$ python -q
>>> import numpy as np
>>> np.set_printoptions(suppress=True, linewidth=160)
>>> rd = lambda a: np.round(a, 2) + 0
>>> W0 = np.diag(np.array([0, 2, 4, 3]))
>>> W0
array([[0, 0, 0, 0],
       [0, 2, 0, 0],
       [0, 0, 4, 0],
       [0, 0, 0, 3]])
>>> # 4 blocks once reordered
>>> def softmax(z):
...     e = np.exp(z - z.max(axis=-1, keepdims=True))
...     return e / e.sum(axis=-1, keepdims=True)
... 
>>> rd(softmax(W0).sum(axis=1))
array([1., 1., 1., 1.])
>>> att = W0 @ W0.T / np.sqrt(4)
>>> rd(softmax(att + np.triu(np.full(att.shape, -np.inf), 1)))
array([[1.  , 0.  , 0.  , 0.  ],
       [0.12, 0.88, 0.  , 0.  ],
       [0.  , 0.  , 1.  , 0.  ],
       [0.01, 0.01, 0.01, 0.97]])
>>> softmax(att)[0] @ W0
array([0.  , 0.5 , 1.  , 0.75])
>>> softmax(att).round(6).argmax(axis=1)
array([0, 1, 2, 3])
>>> rd(softmax(att))
array([[0.25, 0.25, 0.25, 0.25],
       [0.1 , 0.71, 0.1 , 0.1 ],
       [0.  , 0.  , 1.  , 0.  ],
       [0.01, 0.01, 0.01, 0.97]])
>>> arr = np.load("case0.npy")
>>> arr
array([[-1.82,  0.7 , -0.04],
       [ 0.7 ,  0.82, -0.14],
       [-0.04, -0.14, -1.99]])
>>> rng = np.random.default_rng(56)
>>> A2 = arr + rng.integers(-2, 3, (3, 2)) @ rng.integers(-2, 3, (2, 3))
>>> rd(A2)
array([[-2.82, -1.3 ,  0.96],
       [-0.3 ,  1.82,  3.86],
       [ 1.96, -0.14, -7.99]])
>>> rd(np.linalg.svd(A2 - arr, compute_uv=False))
array([7.65, 2.33, 0.  ])
>>> np.linalg.matrix_rank(A2 - arr, tol=1e-8)
np.int64(2)
